>>> import numpy as np
>>> import numpy.linalg as la
>>> np.set_printoptions(suppress=True, linewidth=100)
>>> A = np.load("run0.npy")
>>> A
array([[-3,  1, -4],
       [-1, -7,  7],
       [ 4, -1, -2]])
>>> A2 = np.array([[1, 1], [0, -2], [2, 0]])
>>> A @ A2
array([[-11,  -5],
       [ 13,  13],
       [  0,   6]])
>>> la.matrix_rank(np.vstack([A, A2.T]))
np.int64(3)
>>> A2 @ A
Traceback (most recent call last):
  File "<python-input-8>", line 1, in <module>
    A2 @ A
    ~~~^~~
ValueError: matmul: Input operand 1 has a mismatch in its core dimension 0, with gufunc signature (n?,k),(k,m?)->(n?,m?) (size 3 is different from 2)
>>> A2.T @ A.T
array([[-11,  13,   0],
       [ -5,  13,   6]])
>>> np.einsum("ik,kj->ij", A, A2)
array([[-11,  -5],
       [ 13,  13],
       [  0,   6]])
>>> np.einsum("ik,kj->ji", A, A2)
array([[-11,  13,   0],
       [ -5,  13,   6]])
>>> round(float(la.det(A.T)), 3)
-153.0
>>> np.einsum("ii->", A)
np.int64(-12)
>>> np.kron(np.eye(2, dtype=int), A)
array([[-3,  1, -4,  0,  0,  0],
       [-1, -7,  7,  0,  0,  0],
       [ 4, -1, -2,  0,  0,  0],
       [ 0,  0,  0, -3,  1, -4],
       [ 0,  0,  0, -1, -7,  7],
       [ 0,  0,  0,  4, -1, -2]])
>>> np.round(la.det(2 * A), 3), round(float(la.det(A)), 3)
(np.float64(-1224.0), -153.0)
>>> np.round(la.eigvals(A), 3)
array([-3.427+4.241j, -3.427-4.241j, -5.147+0.j   ])
>>> np.round(la.eigvals(A).sum().real, 3)
np.float64(-12.0)
>>> np.einsum("ij,ji->", A, A)
np.int64(14)
>>> np.round(np.poly(A), 3)
array([  1.,  12.,  65., 153.])
>>> X = np.loadtxt("layer10.csv", delimiter=",")
>>> X
array([[2., 0., 0., 0., 0.],
       [0., 2., 0., 0., 0.],
       [0., 2., 3., 2., 2.],
       [0., 2., 2., 3., 3.],
       [0., 2., 2., 0., 2.]])
>>> q, vecs = la.qr(X[:, :4])[0], la.qr(X[:, 4:])[0]
>>> s = la.svd(q.T @ vecs, compute_uv=False)
>>> s.round(3)
array([0.965])
>>> np.round(la.norm(q @ q.T - vecs @ vecs.T, 2), 3)
np.float64(1.0)
>>> (s > 0.9).sum()
np.int64(1)
>>> r0 = np.array([6, 8, 5, 7, 3])
>>> A2 = X + np.outer(r0, np.eye(5)[4])
>>> round(float(la.det(A2) / la.det(X)), 3), round(float(1 + la.solve(X, r0)[4]), 3)
(-0.1, -0.1)
>>> la.matrix_rank(la.inv(A2) - la.inv(X), tol=1e-8)
np.int64(1)
>>> A2
array([[ 2.,  0.,  0.,  0.,  6.],
       [ 0.,  2.,  0.,  0.,  8.],
       [ 0.,  2.,  3.,  2.,  7.],
       [ 0.,  2.,  2.,  3., 10.],
       [ 0.,  2.,  2.,  0.,  5.]])
>>> q, R = la.qr(A2)
>>> q.round(3)
array([[ 1.   ,  0.   ,  0.   ,  0.   ,  0.   ],
       [-0.   , -0.5  ,  0.803,  0.025, -0.323],
       [-0.   , -0.5  , -0.574,  0.049, -0.647],
       [-0.   , -0.5  , -0.115, -0.742,  0.431],
       [-0.   , -0.5  , -0.115,  0.668,  0.539]])
>>> np.round(np.abs(np.diag(R)), 3)
array([2.   , 4.   , 2.179, 2.128, 0.108])
>>> np.round(q @ R, 3) + 0
array([[ 2.,  0.,  0.,  0.,  6.],
       [ 0.,  2.,  0.,  0.,  8.],
       [ 0.,  2.,  3.,  2.,  7.],
       [ 0.,  2.,  2.,  3., 10.],
       [ 0.,  2.,  2.,  0.,  5.]])
>>> q.shape, R.shape
((5, 5), (5, 5))
>>> theta = np.radians(90)
>>> R = np.eye(5)
>>> R[1, 1] = R[0, 0] = np.cos(theta)
>>> R[1, 0], R[0, 1] = -np.sin(theta), np.sin(theta)
>>> R.round(3) + 0
array([[ 0.,  1.,  0.,  0.,  0.],
       [-1.,  0.,  0.,  0.,  0.],
       [ 0.,  0.,  1.,  0.,  0.],
       [ 0.,  0.,  0.,  1.,  0.],
       [ 0.,  0.,  0.,  0.,  1.]])
>>> A2 = X @ R.T
>>> np.round(la.svd(X, compute_uv=False), 3), np.round(la.svd(A2, compute_uv=False), 3)
(array([7.462, 2.12 , 2.   , 1.431, 0.883]), array([7.462, 2.12 , 2.   , 1.431, 0.883]))
>>> np.allclose(X @ X.T, A2 @ A2.T)
True
>>> blk = np.stack([X, -1 * X, X[::-1]])
>>> la.matrix_rank(blk.reshape(3, -1))
np.int64(2)
>>> blk.sum(axis=0)
array([[0., 2., 2., 0., 2.],
       [0., 2., 2., 3., 3.],
       [0., 2., 3., 2., 2.],
       [0., 2., 0., 0., 0.],
       [2., 0., 0., 0., 0.]])
>>> np.round(la.det(blk), 3)
array([ 40., -40.,  40.])
>>> blk.shape
(3, 5, 5)
>>> la.matrix_rank(blk)
array([5, 5, 5])
>>> E = np.load("mat.npy")
>>> E
array([[0, 0, 1, 0],
       [0, 1, 0, 0],
       [1, 0, 0, 0],
       [0, 0, 0, 1]])
>>> hat = np.triu(np.array([[7, -8, -9, -6], [6, -4, -1, -4], [5, -4, -8, -5], [8, 4, -9, 3]]), 1) + np.eye(4)
>>> A2 = hat @ E @ la.inv(hat)
>>> np.round(np.poly(A2), 3) + 0
array([ 1., -2.,  0.,  2., -1.])
>>> hat @ E - E @ hat
array([[-9., -8.,  0., -1.],
       [-1.,  0.,  1.,  0.],
       [ 0.,  8.,  9.,  1.],
       [ 0.,  0.,  0.,  0.]])
>>> la.matrix_rank(A2)
np.int64(4)
>>> rng = np.random.default_rng(279332)
>>> A2 = E + rng.integers(-2, 3, (4, 1)) @ rng.integers(-2, 3, (1, 4))
>>> A2
array([[-2,  1, -1, -1],
       [ 0,  1,  0,  0],
       [-3,  2, -4, -2],
       [ 0,  0,  0,  1]])
>>> la.matrix_rank(A2 - E, tol=1e-8)
np.int64(1)
>>> F = np.load("dump.npy")
>>> F
array([[3, 3, 2, 3, 3],
       [0, 3, 3, 3, 2],
       [0, 0, 0, 0, 3],
       [0, 0, 0, 3, 0],
       [0, 0, 0, 0, 3]])
>>> np.unravel_index(np.abs(F).argmax(), F.shape)
(np.int64(0), np.int64(0))
>>> F - F[0]
array([[ 0,  0,  0,  0,  0],
       [-3,  0,  1,  0, -1],
       [-3, -3, -2, -3,  0],
       [-3, -3, -2,  0, -3],
       [-3, -3, -2, -3,  0]])
>>> F[5]
Traceback (most recent call last):
  File "<python-input-66>", line 1, in <module>
    F[5]
    ~^^^
IndexError: index 5 is out of bounds for axis 0 with size 5
>>> F.mean(axis=0)
array([0.6, 1.2, 1. , 1.8, 2.2])
>>> F.shape
(5, 5)
>>> np.diff(F, axis=0)
array([[-3,  0,  1,  0, -1],
       [ 0, -3, -3, -3,  1],
       [ 0,  0,  0,  3, -3],
       [ 0,  0,  0, -3,  3]])
>>> np.count_nonzero(F)
np.int64(12)
>>> np.zeros(5, 5)
Traceback (most recent call last):
  File "<python-input-71>", line 1, in <module>
    np.zeros(5, 5)
    ~~~~~~~~^^^^^^
TypeError: Cannot interpret '5' as a data type
